$ python -q
>>> import numpy as np
>>> np.set_printoptions(suppress=True, linewidth=100)
>>> def rd(a):
...     return np.round(a, 2) + 0
... 
>>> E = np.loadtxt("dump.csv", delimiter=",")
>>> E
array([[-31.86,   8.06,  -3.42, -34.46,  11.4 , -19.55],
       [ 17.51, -18.92, -39.75,  40.65,  -6.46, -30.45],
       [-10.54, -16.43, -21.43,   7.99,  -6.95, -26.27],
       [ 18.21, -17.57, -38.3 ,  40.09,  -5.43, -28.01],
       [ 18.15, -16.96, -41.05,  40.68,  -6.77, -31.33],
       [ 16.72, -16.39, -40.39,  40.49,  -6.58, -30.82],
       [ 16.54, -18.27, -42.22,  39.13,  -5.55, -28.1 ],
       [ 17.22, -18.04, -40.91,  41.56,  -7.19, -31.08],
       [ -9.8 , -14.47, -22.2 ,   8.5 ,  -5.87, -27.26],
       [-10.08, -17.36, -20.73,   8.11,  -7.29, -24.26],
       [-10.94, -14.91, -22.51,   8.82,  -4.84, -24.74],
       [-31.88,   6.9 ,  -3.9 , -33.84,  12.02, -20.69],
       [-11.64, -17.43, -22.39,   7.71,  -4.48, -25.79],
       [-30.24,   8.98,  -3.77, -33.73,  12.62, -21.08],
       [ 18.81, -18.54, -39.8 ,  39.67,  -5.88, -30.13],
       [ -9.17, -15.09, -21.51,   7.36,  -5.56, -25.77],
       [-30.14,   8.61,  -3.77, -34.47,  13.38, -18.97],
       [-30.49,   8.52,  -4.34, -34.89,  11.68, -20.72],
       [-10.61, -15.38, -22.93,   9.48,  -8.36, -26.64],
       [ 17.39, -18.59, -41.59,  41.37,  -6.48, -28.32],
       [-31.19,   8.8 ,  -3.61, -33.89,  10.25, -21.45],
       [-29.97,   7.72,  -4.62, -32.9 ,  12.91, -18.64],
       [ 17.82, -17.99, -40.16,  40.34,  -4.7 , -29.88],
       [ -9.21, -16.72, -21.47,   6.39,  -6.44, -25.71],
       [ -9.02, -15.48, -21.82,   6.24,  -5.44, -25.73],
       [ 16.63, -17.54, -39.4 ,  40.43,  -6.9 , -29.96],
       [-28.15,   7.32,  -3.83, -34.65,  12.87, -18.47],
       [-28.09,  10.74,  -4.6 , -34.51,  13.25, -18.48],
       [ -8.72, -16.05, -20.72,   8.56,  -6.24, -26.13],
       [-30.14,   8.9 ,  -4.34, -33.17,  12.46, -18.82],
       [ 17.82, -17.19, -40.1 ,  38.1 ,  -5.68, -30.13],
       [ 17.44, -18.28, -41.11,  39.54,  -4.75, -29.35],
       [-29.08,   9.3 ,  -4.68, -33.71,  11.88, -17.82],
       [-31.37,   8.47,  -3.46, -34.06,  13.06, -19.45]])
>>> C2 = np.cov(E, rowvar=False)
>>> rd(np.corrcoef(E[:, 1], E[:, 5])[0, 1])
np.float64(0.92)
>>> rd(np.corrcoef(E.T))
array([[ 1.  , -0.87, -0.99,  0.99, -0.83, -0.95],
       [-0.87,  1.  ,  0.9 , -0.93,  0.99,  0.92],
       [-0.99,  0.9 ,  1.  , -1.  ,  0.86,  0.96],
       [ 0.99, -0.93, -1.  ,  1.  , -0.9 , -0.97],
       [-0.83,  0.99,  0.86, -0.9 ,  1.  ,  0.91],
       [-0.95,  0.92,  0.96, -0.97,  0.91,  1.  ]])
>>> np.argsort(-E.std(axis=0).round(6), kind="stable")
array([3, 0, 2, 1, 4, 5])
>>> rd(np.median(E, axis=0))
array([ -9.94, -15.76, -21.66,   8.05,  -5.44, -25.78])
>>> rd(E.std(axis=0))
array([20.14, 12.25, 15.3 , 31.26,  8.84,  4.48])
>>> np.argwhere(np.triu(np.abs(np.corrcoef(E.T)) > 0.8, 1))
array([[0, 1],
       [0, 2],
       [0, 3],
       [0, 4],
       [0, 5],
       [1, 2],
       [1, 3],
       [1, 4],
       [1, 5],
       [2, 3],
       [2, 4],
       [2, 5],
       [3, 4],
       [3, 5],
       [4, 5]])
>>> rd(np.polyfit(E[:, 1], E[:, 5], 1))
array([  0.34, -22.31])
>>> rd(np.linalg.eigvalsh(C2)[::-1])
array([1872.36,   45.9 ,    1.42,    0.85,    0.57,    0.43])
>>> C2.shape
(6, 6)
>>> Z = E[[2, 20]].astype(float)
>>> for _ in range(7):
...     idx = np.linalg.norm(E[:, None] - Z, axis=-1).argmin(axis=1)
...     Z = np.array([E[idx == j].mean(axis=0) for j in range(2)])
... 
>>> idx
array([1, 0, 0, 0, 0, 0, 0, 0, 0, 0, 0, 1, 0, 1, 0, 0, 1, 1, 0, 0, 1, 1, 0, 0, 0, 0, 1, 1, 0, 1, 0,
       0, 1, 1])
>>> print(rd(Z[1] - Z[0]))
[-35.24  25.51  27.9  -59.53  18.4    8.48]
>>> print(rd(Z))
[[  5.02 -16.98 -31.93  25.51  -6.08 -27.99]
 [-30.22   8.53  -4.03 -34.02  12.32 -19.51]]
>>> print(np.bincount(idx))
[22 12]
>>> T = np.stack([Z, 4 * Z, Z[::-1]])
>>> np.linalg.matrix_rank(T.reshape(3, -1))
np.int64(2)
>>> print(T.shape)
(3, 2, 6)
>>> (T @ Z.T).shape
(3, 2, 2)
>>> np.linalg.matrix_rank(T)
array([2, 2, 2])
>>> Y = np.c_[E[:, :5] @ np.array([[0, 0, 1, 0, 1],
...     [1, 0, 0, 2, 2],
...     [0, 1, 2, 2, 1],
...     [3, 2, 3, 2, 0],
...     [2, 2, 0, 0, 1]]), np.array([1, 1, 1, 2, 0, 2, 2, 1, 0, 1, 1, 0, 0, 0, 2, 1, 0, 2, 2, 2, 0, 2, 2, 2, 2, 1, 0, 1, 1, 1, 2, 1, 1, 1])]
>>> rd(Y)
array([[ -72.52,  -49.54, -142.08,  -59.64,   -7.76,    1.  ],
       [  90.11,   28.63,   59.96,  -36.04,  -66.54,    1.  ],
       [  -6.36,  -19.35,  -29.43,  -59.74,  -71.78,    1.  ],
       [  91.84,   31.02,   61.88,  -31.56,  -60.66,    2.  ],
       [  91.54,   26.77,   58.09,  -34.66,  -63.59,    0.  ],
       [  91.92,   27.43,   57.41,  -32.58,  -63.03,    2.  ],
       [  88.02,   24.94,   49.49,  -42.72,  -67.77,    2.  ],
       [  92.26,   27.83,   60.08,  -34.78,  -66.96,    1.  ],
       [  -0.71,  -16.94,  -28.7 ,  -56.34,  -66.81,    0.  ],
       [  -7.61,  -19.09,  -27.21,  -59.96,  -72.82,    1.  ],
       [   1.87,  -14.55,  -29.5 ,  -57.2 ,  -68.11,    1.  ],
       [ -70.58,  -47.54, -141.2 ,  -61.68,   -9.96,    0.  ],
       [  -3.26,  -15.93,  -33.29,  -64.22,  -73.37,    0.  ],
       [ -66.97,  -45.99, -138.97,  -57.04,   -3.43,    0.  ],
       [  88.71,   27.78,   58.22,  -37.34,  -63.95,    2.  ],
       [  -4.13,  -17.91,  -30.11,  -58.48,  -66.42,    1.  ],
       [ -68.04,  -45.95, -141.09,  -59.26,   -3.31,    0.  ],
       [ -72.79,  -50.76, -143.84,  -61.42,   -6.11,    2.  ],
       [  -3.66,  -20.69,  -28.03,  -57.66,  -72.66,    2.  ],
       [  92.56,   28.19,   58.32,  -37.62,  -67.86,    2.  ],
       [ -72.37,  -50.89, -140.08,  -57.4 ,   -6.95,    0.  ],
       [ -65.16,  -44.6 , -137.91,  -59.6 ,   -6.24,    2.  ],
       [  93.63,   31.12,   58.52,  -35.62,  -63.02,    2.  ],
       [ -10.43,  -21.57,  -32.98,  -63.6 ,  -70.56,    2.  ],
       [  -7.64,  -20.22,  -33.94,  -62.12,  -67.24,    2.  ],
       [  89.95,   27.66,   59.12,  -33.02,  -64.75,    1.  ],
       [ -70.89,  -47.39, -139.76,  -62.32,   -4.47,    0.  ],
       [ -66.29,  -47.12, -140.82,  -56.74,    2.04,    1.  ],
       [  -2.85,  -16.08,  -24.48,  -56.42,  -67.78,    1.  ],
       [ -65.69,  -45.76, -138.33,  -57.22,   -4.22,    1.  ],
       [  85.75,   24.74,   51.92,  -38.38,  -62.34,    2.  ],
       [  90.84,   28.47,   53.84,  -39.7 ,  -64.98,    1.  ],
       [ -68.07,  -48.34, -139.57,  -58.18,   -3.28,    1.  ],
       [ -67.59,  -45.46, -140.47,  -58.1 ,   -4.83,    1.  ]])
>>> np.linalg.matrix_rank(Y)
np.int64(6)
>>> rd(np.linalg.lstsq(E, Y[:, 0])[0])
array([0., 1., 0., 3., 2., 0.])
>>> W0 = np.loadtxt("layer0.csv", delimiter=",")
>>> rd(W0)
array([[ 1.  ,  0.  ,  0.  ,  0.  ,  0.  ],
       [ 0.  ,  1.  ,  0.  ,  0.  ,  0.  ],
       [ 0.  ,  0.  , -0.5 ,  0.  ,  0.87],
       [ 0.  ,  0.  ,  0.  ,  1.  ,  0.  ],
       [ 0.  ,  0.  , -0.87,  0.  , -0.5 ]])
>>> P = np.triu(np.array([[3, 0, 3, -1, -5],
...     [3, -4, -3, 4, -3],
...     [0, -3, 5, 2, -4],
...     [3, -2, -5, -2, -3],
...     [-3, -4, 4, 3, -5]]), 1) + np.eye(5)
>>> Y = P @ W0 @ np.linalg.inv(P)
>>> rd(np.linalg.det(Y))
np.float64(1.0)
>>> rd(np.poly(Y))
array([ 1., -2.,  1., -1.,  2., -1.])
>>> print(np.linalg.matrix_rank(Y))
5
>>> Xs = E - E.mean(axis=0)
>>> vecs = np.linalg.svd(Xs)[2][:3]
>>> Y = Xs - Xs @ vecs.T @ vecs
>>> np.linalg.norm(Y, axis=1).round(6).argmax()
np.int64(12)
>>> rd((Xs @ vecs.T).std(axis=0))
array([42.63,  6.67,  1.18])
>>> F = np.load("case17.npy")
>>> F
array([[-6.25,  8.35, -1.66,  3.16, -0.13,  0.31],
       [-6.24,  8.45, -1.76,  3.02,  0.01,  0.33],
       [ 0.22,  0.15,  0.06,  0.01,  0.07, -0.03],
       [ 2.23, -2.74,  0.83, -1.23, -0.01, -0.11],
       [ 4.11, -5.6 ,  1.02, -2.02, -0.01, -0.11],
       [-0.04, -0.06, -0.01, -0.01, -0.24,  0.04],
       [ 0.18,  0.12, -0.03, -0.08,  0.19, -0.06],
       [ 6.26, -8.44,  1.7 , -3.03, -0.07, -0.38],
       [ 0.04,  0.17, -0.04,  0.23, -0.02,  0.09],
       [ 6.35, -8.31,  1.72, -3.  ,  0.17, -0.33],
       [-0.06,  0.01,  0.05, -0.06,  0.06,  0.06],
       [-1.93,  2.66, -0.63,  1.14, -0.01,  0.12],
       [-6.26,  8.26, -1.88,  3.01, -0.07,  0.24],
       [-4.25,  5.75, -1.15,  2.11, -0.09,  0.21],
       [ 4.28, -5.57,  1.41, -1.92, -0.08, -0.13],
       [ 6.31, -8.31,  1.82, -3.12, -0.06, -0.31],
       [ 4.13, -5.49,  1.3 , -1.93, -0.04, -0.21],
       [-4.13,  5.63, -1.07,  1.86,  0.17,  0.12],
       [-6.33,  8.47, -1.84,  3.12,  0.16,  0.15],
       [ 6.53, -8.39,  1.84, -3.24, -0.04, -0.29],
       [-2.07,  2.75, -0.62,  1.06, -0.06,  0.03],
       [-6.2 ,  8.39, -1.97,  3.05,  0.11,  0.28],
       [-4.21,  5.76, -1.23,  2.09,  0.03,  0.24],
       [ 6.25, -8.36,  1.83, -3.08,  0.05, -0.19],
       [ 4.13, -5.61,  1.28, -2.04,  0.08, -0.13],
       [-6.28,  8.67, -1.98,  2.97, -0.06,  0.23],
       [ 6.38, -8.41,  1.85, -3.15,  0.13, -0.33],
       [ 1.98, -3.  ,  0.67, -1.03,  0.03, -0.17],
       [-4.16,  5.64, -1.17,  2.1 , -0.02,  0.28]])
>>> Z = F[[2, 4]].astype(float)
>>> for _ in range(7):
...     idx = np.linalg.norm(F[:, None] - Z, axis=-1).argmin(axis=1)
...     Z = np.array([F[idx == j].mean(axis=0) for j in range(2)])
... 
>>> print(idx)
[0 0 0 1 1 0 0 1 0 1 0 0 0 0 1 1 1 0 0 1 0 0 0 1 1 0 1 1 0]
>>> print(rd(Z))
[[-3.41  4.66 -1.    1.69  0.01  0.16]
 [ 4.91 -6.52  1.44 -2.4   0.01 -0.22]]
>>> rd(Z[1] - Z[0])
array([  8.32, -11.18,   2.44,  -4.09,   0.01,  -0.38])
>>> data = np.load("sample17.npy")
>>> data
array([[ 2.1,  0.6,  0.9,  0.7,  1.3, -0.8],
       [ 0.8,  1.5,  1. ,  0.2, -0.8,  1.3],
       [ 1.4, -0.6,  0. ,  0.2, -1.6, -0.2],
       [ 0.2, -2.4, -0.2,  0.2, -0.7, -1.4],
       [ 0.1,  0.1, -0.5, -1.5,  0.6,  1.9]])
>>> T = np.stack([data, 2 * data, data[::-1]])
>>> print(rd(T.sum(axis=0)))
[[ 6.4  1.9  2.2  0.6  4.5 -0.5]
 [ 2.6  2.1  2.8  0.8 -3.1  2.5]
 [ 5.6 -2.4  0.   0.8 -6.4 -0.8]
 [ 1.4 -5.7  0.4  0.8 -2.9 -2.9]
 [ 2.4  0.9 -0.6 -3.8  3.1  4.9]]
>>> np.linalg.matrix_rank(T.reshape(3, -1))
np.int64(2)
>>> rd(np.linalg.norm(T, axis=(1, 2)))
array([ 5.87, 11.74,  5.87])
>>> x = np.array([9, 8, 6, 8, 6, 4])
>>> h = np.maximum(data @ x, 0)
>>> rd(data.T @ h)
array([104.29,  64.38,  62.57,  32.95,  29.33,   3.92])
>>> np.maximum(data @ (3 * x), 0)
array([117.9,  81.6,   0. ,   0. ,   0. ])
>>> m1 = np.load("out11.npy")
>>> m1
array([[ 0. ,  0.2, -0.1, -1.5],
       [-0.7,  0.6,  0.5, -0.1],
       [-1.9,  0.8,  1.3,  0.8],
       [-0.5,  1.5, -0.8,  0.1],
       [ 2.5, -1.4,  0.6, -0.1],
       [ 0. , -0.2, -0.9,  0.6],
       [ 0.2, -0.6,  1.6, -2.5],
       [-0.5,  0.5, -1.1,  0.6],
       [ 1.1, -0.8,  0.2,  1.2],
       [-0.2, -0.4, -0.6,  0.5],
       [-0.2, -1.9, -0.8,  0.7],
       [-3. ,  0.9, -2.4,  1.5],
       [-0.9,  1.4,  0.5, -0.1],
       [ 0.2,  0.3,  0.1, -0.1],
       [-0.5,  0.5,  1.7,  1.6],
       [-1.5, -0.6,  0.2, -1.1],
       [ 0.4,  0. ,  0.3, -0.3]])
>>> x = np.array([7, 4, 5, 3, 6, 5])
>>> target = F @ x
>>> b, lr = np.zeros(6), 1 / np.linalg.norm(F, 2) ** 2
>>> for i in range(6):
...     b -= lr * F.T @ (F @ b - target)
...     if i % 1 == 0: print(i, round(np.linalg.norm(F @ b - target), 2))
... 
0 6.79
1 6.79
2 6.79
3 6.79
4 6.79
5 6.79
>>> print(rd(np.linalg.cond(F)))
156.22
>>> x = np.array([-2, -1, 2, 2])
>>> target = m1 @ x
>>> try:
...     np.linalg.solve(m1, target)
... except np.linalg.LinAlgError as e:
...     print(repr(e))
... 
LinAlgError('Last 2 dimensions of the array must be square')
>>> rd(np.linalg.pinv(m1) @ m1)
array([[1., 0., 0., 0.],
       [0., 1., 0., 0.],
       [0., 0., 1., 0.],
       [0., 0., 0., 1.]])
>>> rd(np.linalg.solve(m1.T @ m1, m1.T @ target))
array([-2., -1.,  2.,  2.])
>>> rng = np.random.default_rng(93)
>>> target = target + 0.05 * rng.normal(size=17)
>>> print(rd(target))
[-3.34  1.56  7.26 -1.87 -2.57 -0.44 -1.66 -0.46  1.41  0.65  2.19  3.34  1.15 -0.73  7.16  1.87
 -0.74]
>>> b, *_ = np.linalg.lstsq(m1, target)
>>> [round(float(np.linalg.norm(np.linalg.solve(m1.T @ m1 + lam * np.eye(4), m1.T @ target))), 2) for lam in (0, 1, 10, 100)]
[3.63, 3.29, 1.87, 0.42]
>>> print(rd(m1.T @ (target - m1 @ b)))
[0. 0. 0. 0.]
